$ ipython --no-banner

In [1]: import numpy as np

In [2]: np.set_printoptions(suppress=True, linewidth=160)

In [3]: E = np.loadtxt("block19.csv", delimiter=",")

In [4]: E
Out[4]: 
array([[-2.,  3.,  1.],
       [ 0.,  2.,  3.],
       [ 0.,  1.,  3.]])

In [5]: ev, evecs = np.linalg.eig(E)

In [6]: np.round(np.sort(np.linalg.eigvals(E @ E)), 2)
Out[6]: array([ 0.49,  4.  , 18.51])

In [7]: np.round(np.sort(np.linalg.eigvals(E.T)), 2)
Out[7]: array([-2. ,  0.7,  4.3])

In [8]: X = np.load("sample0.npy")

In [9]: X
Out[9]: 
array([[-11.  , -12.08,  -5.93,   4.31,  -5.32,  13.96,   9.88],
       [-10.9 , -12.08,  -2.28,   5.24,  -6.02,  16.69,   8.59],
       [ -7.9 , -10.81,  -3.37,   5.64,  -5.65,  13.91,  10.39],
       [ -8.39,  -9.5 ,  -5.09,   3.82,  -5.33,  14.77,  10.1 ],
       [-10.75,  -9.75,  -5.39,   5.54,  -5.79,  14.47,  10.62],
       [-10.08, -10.57,  -7.7 ,   4.97,  -5.82,  16.41,   8.53],
       [ -8.92, -11.53,  -7.97,   4.7 ,  -4.92,  16.4 ,   9.2 ],
       [ -9.64, -10.48,  -4.07,   5.21,  -5.81,  14.15,   9.86],
       [-12.  , -10.14,  -3.5 ,   5.12,  -4.44,  13.01,   9.02],
       [ -9.64,  -8.24,  -7.73,   2.72,  -6.13,  16.19,   8.66],
       [-10.84,  -9.87,  -4.51,   4.77,  -6.22,  15.78,  10.73],
       [-10.54,  -9.39,  -4.65,   3.91,  -4.83,  15.43,  11.2 ],
       [-11.33,  -9.02,  -5.94,   5.62,  -7.12,  15.24,   9.83],
       [-10.74,  -9.53,  -5.14,   4.54,  -4.08,  13.97,   7.47],
       [ -8.77, -10.69,  -6.47,   4.86,  -4.98,  14.21,  10.33],
       [ -8.47, -11.37,  -3.59,   5.2 ,  -4.87,  15.05,  10.31]])

In [10]: def softmax(z):
    ...:     e = np.exp(z - z.max(axis=-1, keepdims=True))
    ...:     return e / e.sum(axis=-1, keepdims=True)
    ...: 

In [11]: np.round(softmax(10 * X[11]), 2) + 0
Out[11]: array([0., 0., 0., 0., 0., 1., 0.])

In [12]: np.round(softmax(X[11]), 2) + 0
Out[12]: array([0.  , 0.  , 0.  , 0.  , 0.  , 0.99, 0.01])

In [13]: scores = X @ X.T / np.sqrt(7)

In [14]: softmax(scores).round(6).argmax(axis=1)
Out[14]: array([1, 1, 1, 6, 1, 5, 6, 1, 1, 5, 1, 1, 5, 1, 6, 1])

In [15]: A = np.load("case13.npy")

In [16]: A
Out[16]: 
array([[14,  8,  6,  3],
       [ 8, 14,  4,  7],
       [ 6,  4,  8,  0],
       [ 3,  7,  0,  6]])

In [17]: np.round(np.sort(np.abs(np.linalg.eigvals(A))), 2)
Out[17]: array([ 1.27,  4.17,  9.54, 27.02])

In [18]: (A + A.T) / 2
Out[18]: 
array([[14.,  8.,  6.,  3.],
       [ 8., 14.,  4.,  7.],
       [ 6.,  4.,  8.,  0.],
       [ 3.,  7.,  0.,  6.]])

In [19]: round(np.abs(np.linalg.eigvals(A)).max(), 2)
Out[19]: np.float64(27.02)

In [20]: np.trace(A)
Out[20]: np.int64(42)

In [21]: np.allclose(A @ A.T, A.T @ A)
Out[21]: True

In [22]: np.round(np.linalg.det(A), 2)
Out[22]: np.float64(1364.0)

In [23]: (A - A.T) / 2
Out[23]: 
array([[0., 0., 0., 0.],
       [0., 0., 0., 0.],
       [0., 0., 0., 0.],
       [0., 0., 0., 0.]])

In [24]: M = np.load("mat.npy")

In [25]: M
Out[25]: 
array([[-0.52,  0.9 ,  3.36,  3.12, -1.66,  0.37, -0.07],
       [ 0.7 ,  0.36, -0.65, -0.94, -2.19, -2.95,  3.09],
       [-1.32,  3.42,  1.06,  0.61, -2.15, -2.3 ,  0.43],
       [ 1.31, -0.52, -2.29,  1.74, -2.14, -3.14, -0.51],
       [-1.34,  0.84,  1.04,  0.62,  1.83, -2.15,  3.61],
       [ 1.76,  3.18,  1.47, -0.9 ,  1.17, -1.22, -2.43],
       [-1.22, -0.79, -0.53, -1.6 , -1.68,  2.91, -2.97],
       [-0.52,  0.86,  0.92,  0.66,  3.42,  1.1 ,  3.13],
       [-3.05,  2.13,  0.8 , -1.15,  1.05,  2.52,  1.32],
       [ 1.04, -0.54,  3.06, -0.28, -3.3 ,  1.52, -1.01],
       [-2.76, -0.26,  0.61,  2.13, -2.11, -2.66,  0.97],
       [ 1.31, -0.78,  1.51, -4.31, -0.1 ,  0.22, -1.34],
       [ 0.73, -2.32,  2.34,  0.08,  1.53, -1.99,  2.7 ],
       [ 1.06,  0.57,  0.3 ,  0.85,  1.14,  1.7 ,  4.31],
       [ 0.57,  1.25, -2.84,  2.76, -1.84,  1.23,  1.59],
       [-1.18, -2.44, -3.91, -0.49, -0.48,  1.26,  0.55],
       [-4.05, -0.56, -0.78, -0.04,  0.65,  2.61,  0.64],
       [-1.69,  0.93, -2.31, -0.06,  0.41, -3.68,  1.51]])

In [26]: idx = M[:, 4] > np.median(M[:, 4])

In [27]: r0 = M[idx].mean(axis=0) - M[~idx].mean(axis=0)

In [28]: np.argsort(-np.abs(r0).round(6), kind="stable")
Out[28]: array([4, 6, 3, 2, 1, 5, 0])

In [29]: r0.round(2)
Out[29]: array([-0.27,  0.39,  0.82, -1.26,  3.18,  0.32,  1.26])

In [30]: idx.astype(int)
Out[30]: array([0, 0, 0, 0, 1, 1, 0, 1, 1, 0, 0, 1, 1, 1, 0, 0, 1, 1])

In [31]: vec = np.array([-9, -1, -4, 2, 5, 9, 8])

In [32]: target = M @ vec

In [33]: np.round(np.linalg.solve(M.T @ M, M.T @ target), 2)
Out[33]: array([-9., -1., -4.,  2.,  5.,  9.,  8.])

In [34]: rng = np.random.default_rng(325573)

In [35]: target = target + 0.1 * rng.normal(size=18)

In [36]: target.round(2)
Out[36]: array([ -8.95, -18.76, -22.69, -41.76,  27.18, -51.26,   4.97,  53.64,  58.19, -32.45,   0.09, -34.82,  -2.03,  46.02,  25.02,  41.09,  71.83,   4.44])

In [37]: beta, *_ = np.linalg.lstsq(M, target)

In [38]: [round(float(np.linalg.norm(np.linalg.solve(M.T @ M + lam * np.eye(7), M.T @ target))), 2) for lam in (0, 1, 10, 100)]
Out[38]: [16.5, 16.31, 14.81, 7.76]

In [39]: round(np.linalg.norm(target - M @ beta), 2)
Out[39]: np.float64(0.39)

In [40]: np.round(M.T @ (target - M @ beta), 2) + 0
Out[40]: array([0., 0., 0., 0., 0., 0., 0.])

In [41]: vec = np.array([0, 2, -4, 1, -2, 2, 5])

In [42]: np.linalg.norm(M @ vec) <= np.linalg.norm(M, 2) * np.linalg.norm(vec) + 1e-9
Out[42]: np.True_

In [43]: (M @ vec).argmax()
Out[43]: np.int64(14)

In [44]: M @ np.eye(7)[1]
Out[44]: array([ 0.9 ,  0.36,  3.42, -0.52,  0.84,  3.18, -0.79,  0.86,  2.13, -0.54, -0.26, -0.78, -2.32,  0.57,  1.25, -2.44, -0.56,  0.93])

In [45]: F = np.array([[4.07, 5.99, 3.97, 0.06, 5.97, 3.98, 5.95, 5.98],
    ...:     [2.04, -2.95, -0.02, 6.05, -0.98, 4.0, 6.96, 9.03],
    ...:     [2.0, 0.0, 1.01, 2.92, 0.94, 3.06, 5.09, 5.95],
    ...:     [1.93, -3.09, 0.01, 6.04, -0.96, 4.01, 6.97, 9.0],
    ...:     [2.02, 3.03, 2.04, -0.04, 3.03, 2.04, 3.0, 3.01],
    ...:     [1.97, -2.94, 0.02, 6.02, -1.03, 3.94, 7.06, 9.05]])

In [46]: t3 = np.stack([F, -3 * F, F[::-1]])

In [47]: np.round(np.einsum("bij,cij->bc", t3, t3), 2)
Out[47]: 
array([[  914.63, -2743.88,   533.12],
       [-2743.88,  8231.65, -1599.35],
       [  533.12, -1599.35,   914.63]])

In [48]: np.round(softmax(10 * F[0]), 2) + 0
Out[48]: array([0.  , 0.29, 0.  , 0.  , 0.24, 0.  , 0.2 , 0.27])

In [49]: np.round(softmax(F[0]), 2) + 0
Out[49]: array([0.03, 0.23, 0.03, 0.  , 0.23, 0.03, 0.22, 0.23])

In [50]: np.round(softmax(F).sum(axis=1), 2)
Out[50]: array([1., 1., 1., 1., 1., 1.])

In [51]: scores = F @ F.T / np.sqrt(8)

In [52]: softmax(scores).round(6).argmax(axis=1)
Out[52]: array([0, 5, 5, 5, 0, 5])

In [53]: np.round(softmax(scores), 2) + 0
Out[53]: 
array([[1.  , 0.  , 0.  , 0.  , 0.  , 0.  ],
       [0.  , 0.32, 0.  , 0.32, 0.  , 0.36],
       [0.  , 0.34, 0.  , 0.3 , 0.  , 0.36],
       [0.  , 0.32, 0.  , 0.32, 0.  , 0.36],
       [1.  , 0.  , 0.  , 0.  , 0.  , 0.  ],
       [0.  , 0.32, 0.  , 0.32, 0.  , 0.36]])

In [54]: [round(float(x), 2) for x in np.linalg.svd(F, compute_uv=False)[:3]]
Out[54]: [27.46, 12.67, 0.19]

In [55]: round(np.linalg.norm(F, 2) / np.linalg.norm(F), 2)
Out[55]: np.float64(0.91)

In [56]: np.argsort(-np.linalg.norm(F, axis=0).round(6), kind="stable")[:3]
Out[56]: array([7, 6, 3])

In [57]: np.linalg.matrix_rank(F, rtol=0.1)
Out[57]: np.int64(2)

In [58]: round(float(np.linalg.norm(F)), 2)
Out[58]: 30.24

In [59]: np.count_nonzero(F)
Out[59]: np.int64(47)

In [60]: np.round(F.mean(axis=0), 2)
Out[60]: array([2.34, 0.01, 1.17, 3.51, 1.16, 3.51, 5.84, 7.  ])

In [61]: np.unravel_index(np.abs(F).argmax(), F.shape)
Out[61]: (np.int64(5), np.int64(7))

In [62]: np.linalg.matrix_rank(F)
Out[62]: np.int64(6)

In [63]: np.round(F.sum(axis=0), 2)
Out[63]: array([14.03,  0.04,  7.03, 21.05,  6.97, 21.03, 35.03, 42.02])

In [64]: np.abs(F).max()
Out[64]: np.float64(9.05)

In [65]: U, sig, vt = np.linalg.svd(F)

In [66]: sig.round(2)
Out[66]: array([27.46, 12.67,  0.19,  0.14,  0.09,  0.04])

In [67]: np.argmax(sig[:-1] / (sig[1:] + 1e-6)) + 1
Out[67]: np.int64(2)

In [68]: Y = U[:, :2] @ np.diag(sig[:2]) @ vt[:2]

In [69]: np.linalg.matrix_rank(Y)
Out[69]: np.int64(2)

In [70]: round(np.linalg.norm(F - Y, 2), 2), round(float(sig[2]), 2)
Out[70]: (np.float64(0.19), 0.19)

In [71]: Y.round(2)
Out[71]: 
array([[ 4.05,  5.98,  3.98,  0.02,  5.95,  4.01,  5.97,  5.97],
       [ 1.99, -2.97,  0.01,  6.01, -0.98,  4.  ,  7.01,  9.02],
       [ 2.01,  0.02,  1.01,  3.01,  1.  ,  3.  ,  5.  ,  6.  ],
       [ 1.96, -3.03, -0.02,  6.03, -1.03,  3.98,  6.99,  9.  ],
       [ 2.05,  3.05,  2.02, -0.01,  3.03,  2.02,  3.  ,  3.  ],
       [ 1.99, -2.98,  0.01,  6.02, -0.99,  4.  ,  7.03,  9.03]])

In [72]: round(np.linalg.norm(F - Y) / np.linalg.norm(F), 2)
Out[72]: np.float64(0.01)

In [73]: np.linalg.matrix_rank(F, rtol=0.05)
Out[73]: np.int64(2)
